% python3 -q
>>> import numpy as np
>>> np.set_printoptions(suppress=True, linewidth=140)
>>> m1 = np.load("x.npy")
>>> m1.round(2)
array([[ 0.49,  0.16, -0.1 , -0.16, -0.1 , -0.42],
       [ 0.16,  0.05, -0.03, -0.05, -0.03, -0.14],
       [-0.1 , -0.03,  0.02,  0.03,  0.02,  0.08],
       [-0.16, -0.05,  0.03,  0.05,  0.03,  0.14],
       [-0.1 , -0.03,  0.02,  0.03,  0.02,  0.08],
       [-0.42, -0.14,  0.08,  0.14,  0.08,  0.37]])
>>> np.argsort(-np.linalg.norm(m1, axis=0).round(6), kind="stable")[:3]
array([0, 5, 1])
>>> round(float(np.linalg.norm(m1, 2) / np.linalg.norm(m1)), 2)
1.0
>>> m1[6]
Traceback (most recent call last):
  File "<python-input-6>", line 1, in <module>
    m1[6]
    ~~^^^
IndexError: index 6 is out of bounds for axis 0 with size 6
>>> np.round(m1.sum(axis=1), 2)
array([-0.13, -0.04,  0.03,  0.04,  0.03,  0.11])
>>> np.linalg.matrix_rank(m1)
np.int64(1)
>>> np.linalg.rank(m1)
Traceback (most recent call last):
  File "<python-input-9>", line 1, in <module>
    np.linalg.rank(m1)
    ^^^^^^^^^^^^^^
AttributeError: module 'numpy.linalg' has no attribute 'rank'
>>> np.linalg.lstsq(m1[:-1].T, m1[-1])[2]
np.int32(1)
>>> Uu, s, Vh = np.linalg.svd(m1)
>>> s.round(2) + 0
array([1., 0., 0., 0., 0., 0.])
>>> np.argmax(s[:-1] / (s[1:] + 1e-6)) + 1
np.int64(1)
>>> M2 = Uu[:, :1] @ np.diag(s[:1]) @ Vh[:1]
>>> np.linalg.matrix_rank(M2)
np.int64(1)
>>> round(np.linalg.norm(m1 - M2) / np.linalg.norm(m1), 2)
np.float64(0.0)
>>> np.linalg.matrix_rank(m1, rtol=0.05)
np.int64(1)
>>> np.round(np.abs(m1 - M2).max(), 2)
np.float64(0.0)
>>> M2.round(2)
array([[ 0.49,  0.16, -0.1 , -0.16, -0.1 , -0.42],
       [ 0.16,  0.05, -0.03, -0.05, -0.03, -0.14],
       [-0.1 , -0.03,  0.02,  0.03,  0.02,  0.08],
       [-0.16, -0.05,  0.03,  0.05,  0.03,  0.14],
       [-0.1 , -0.03,  0.02,  0.03,  0.02,  0.08],
       [-0.42, -0.14,  0.08,  0.14,  0.08,  0.37]])
>>> r0 = np.array([0, 0])
>>> np.convolve(m1[5], r0)
array([0., 0., 0., 0., 0., 0., 0.])
>>> np.polyval(r0, m1[5])
array([0., 0., 0., 0., 0., 0.])
>>> np.round(np.correlate(m1[5], m1[4], "full"), 2) + 0
array([-0.04, -0.02, -0.01,  0.  ,  0.02,  0.08,  0.02,  0.  , -0.01, -0.02, -0.04])
>>> rng = np.random.default_rng(3179)
>>> labels = rng.integers(0, 3, 9)
>>> X = (labels[:, None] == labels) * -3 + np.eye(9)
>>> X
array([[-2.,  0., -3., -3.,  0.,  0., -3., -3.,  0.],
       [ 0., -2.,  0.,  0.,  0., -3.,  0.,  0., -3.],
       [-3.,  0., -2., -3.,  0.,  0., -3., -3.,  0.],
       [-3.,  0., -3., -2.,  0.,  0., -3., -3.,  0.],
       [ 0.,  0.,  0.,  0., -2.,  0.,  0.,  0.,  0.],
       [ 0., -3.,  0.,  0.,  0., -2.,  0.,  0., -3.],
       [-3.,  0., -3., -3.,  0.,  0., -2., -3.,  0.],
       [-3.,  0., -3., -3.,  0.,  0., -3., -2.,  0.],
       [ 0., -3.,  0.,  0.,  0., -3.,  0.,  0., -2.]])
>>> (np.linalg.matrix_power((X != 0) + (X.T != 0) + np.eye(9), 9) > 0).astype(int)
array([[1, 0, 1, 1, 0, 0, 1, 1, 0],
       [0, 1, 0, 0, 0, 1, 0, 0, 1],
       [1, 0, 1, 1, 0, 0, 1, 1, 0],
       [1, 0, 1, 1, 0, 0, 1, 1, 0],
       [0, 0, 0, 0, 1, 0, 0, 0, 0],
       [0, 1, 0, 0, 0, 1, 0, 0, 1],
       [1, 0, 1, 1, 0, 0, 1, 1, 0],
       [1, 0, 1, 1, 0, 0, 1, 1, 0],
       [0, 1, 0, 0, 0, 1, 0, 0, 1]])
>>> M2 = X + rng.integers(-2, 3, (9, 2)) @ rng.integers(-2, 3, (2, 9))
>>> M2
array([[-2.,  0., -3., -3.,  0.,  0., -3., -3.,  0.],
       [ 0., -4., -1.,  2.,  0., -2., -2.,  0., -1.],
       [-2.,  0.,  0., -5., -1.,  1., -5., -2., -1.],
       [-5.,  4., -5., -2.,  2., -4.,  5., -5., -2.],
       [-2.,  0., -4.,  4.,  0., -2.,  4., -2.,  2.],
       [ 0., -5., -1.,  2.,  0., -1., -2.,  0., -1.],
       [-3., -4., -5.,  1.,  0.,  2., -6., -3.,  4.],
       [-2.,  2.,  0., -7., -1.,  0., -3., -1., -3.],
       [-2., -3., -4.,  4.,  2., -5.,  4., -2.,  0.]])
>>> np.round(np.linalg.svd(M2 - X, compute_uv=False), 2) + 0
array([15.29, 13.57,  0.  ,  0.  ,  0.  ,  0.  ,  0.  ,  0.  ,  0.  ])
>>> np.abs(M2 - X).sum(axis=1)
array([ 0., 10., 11., 26., 22., 10., 20., 15., 22.])
>>> round(np.linalg.norm(M2[8] - M2[5]), 2)
np.float64(9.06)
>>> w, V = np.linalg.eigh(X)
>>> w.round(2)
array([-14.,  -8.,  -2.,   1.,   1.,   1.,   1.,   1.,   1.])
>>> np.round(np.linalg.eigvalsh(X @ X), 2)
array([  1.,   1.,   1.,   1.,   1.,   1.,   4.,  64., 196.])
>>> np.round(np.linalg.eigvalsh(X + 2 * np.eye(9)), 2) + 0
array([-12.,  -6.,   0.,   3.,   3.,   3.,   3.,   3.,   3.])
>>> np.round(V.T @ V, 2) + 0
array([[1., 0., 0., 0., 0., 0., 0., 0., 0.],
       [0., 1., 0., 0., 0., 0., 0., 0., 0.],
       [0., 0., 1., 0., 0., 0., 0., 0., 0.],
       [0., 0., 0., 1., 0., 0., 0., 0., 0.],
       [0., 0., 0., 0., 1., 0., 0., 0., 0.],
       [0., 0., 0., 0., 0., 1., 0., 0., 0.],
       [0., 0., 0., 0., 0., 0., 1., 0., 0.],
       [0., 0., 0., 0., 0., 0., 0., 1., 0.],
       [0., 0., 0., 0., 0., 0., 0., 0., 1.]])
>>> np.round(V @ np.diag(w) @ V.T, 2) + 0
array([[-2.,  0., -3., -3.,  0.,  0., -3., -3.,  0.],
       [ 0., -2.,  0.,  0.,  0., -3.,  0.,  0., -3.],
       [-3.,  0., -2., -3.,  0.,  0., -3., -3.,  0.],
       [-3.,  0., -3., -2.,  0.,  0., -3., -3.,  0.],
       [ 0.,  0.,  0.,  0., -2.,  0.,  0.,  0.,  0.],
       [ 0., -3.,  0.,  0.,  0., -2.,  0.,  0., -3.],
       [-3.,  0., -3., -3.,  0.,  0., -2., -3.,  0.],
       [-3.,  0., -3., -3.,  0.,  0., -3., -2.,  0.],
       [ 0., -3.,  0.,  0.,  0., -3.,  0.,  0., -2.]])
>>> (w > 1e-8).sum(), (w < -1e-8).sum()
(np.int64(6), np.int64(3))
>>> w.sum(), np.trace(X)
(np.float64(-18.0), np.float64(-18.0))
>>> np.round(np.linalg.svd(X, compute_uv=False), 2)
array([14.,  8.,  2.,  1.,  1.,  1.,  1.,  1.,  1.])
>>> J = np.load("block16.npy")
>>> J
array([[ 293, -156,   15,  -19,  -46,   11, -120, -105,   33,  -91],
       [-156,  434, -111,  133,  -86,  -81,    4,  -92, -204,   10],
       [  15, -111,  145, -164,   26,   19,   -2,   91,   81,   81],
       [ -19,  133, -164,  434, -118,  166,  -35,   17, -116, -134],
       [ -46,  -86,   26, -118,  132,    6,    8,   43,   44,  103],
       [  11,  -81,   19,  166,    6,  377,  -44,  123,   51,  126],
       [-120,    4,   -2,  -35,    8,  -44,  165,   64,   62,  -28],
       [-105,  -92,   91,   17,   43,  123,   64,  343,   49,   39],
       [  33, -204,   81, -116,   44,   51,   62,   49,  227,   78],
       [ -91,   10,   81, -134,  103,  126,  -28,   39,   78,  293]])
>>> x = np.ones(10)
>>> for _ in range(6):
...     x = J @ x
...     x /= np.linalg.norm(x)
...     print(round(x @ J @ x, 2))
... 
653.5
697.79
740.87
782.65
815.75
837.83
>>> round(np.linalg.eigvalsh(J)[-1], 2)
np.float64(865.88)
>>> x.round(2) + 0
array([ 0.  , -0.52,  0.29, -0.32,  0.22,  0.32,  0.05,  0.37,  0.38,  0.32])
>>> low = np.linalg.cholesky(J)
>>> np.linalg.eigvalsh(J).min() > 0
np.True_
>>> np.round(low @ low.T, 2)
array([[ 293., -156.,   15.,  -19.,  -46.,   11., -120., -105.,   33.,  -91.],
       [-156.,  434., -111.,  133.,  -86.,  -81.,    4.,  -92., -204.,   10.],
       [  15., -111.,  145., -164.,   26.,   19.,   -2.,   91.,   81.,   81.],
       [ -19.,  133., -164.,  434., -118.,  166.,  -35.,   17., -116., -134.],
       [ -46.,  -86.,   26., -118.,  132.,    6.,    8.,   43.,   44.,  103.],
       [  11.,  -81.,   19.,  166.,    6.,  377.,  -44.,  123.,   51.,  126.],
       [-120.,    4.,   -2.,  -35.,    8.,  -44.,  165.,   64.,   62.,  -28.],
       [-105.,  -92.,   91.,   17.,   43.,  123.,   64.,  343.,   49.,   39.],
       [  33., -204.,   81., -116.,   44.,   51.,   62.,   49.,  227.,   78.],
       [ -91.,   10.,   81., -134.,  103.,  126.,  -28.,   39.,   78.,  293.]])
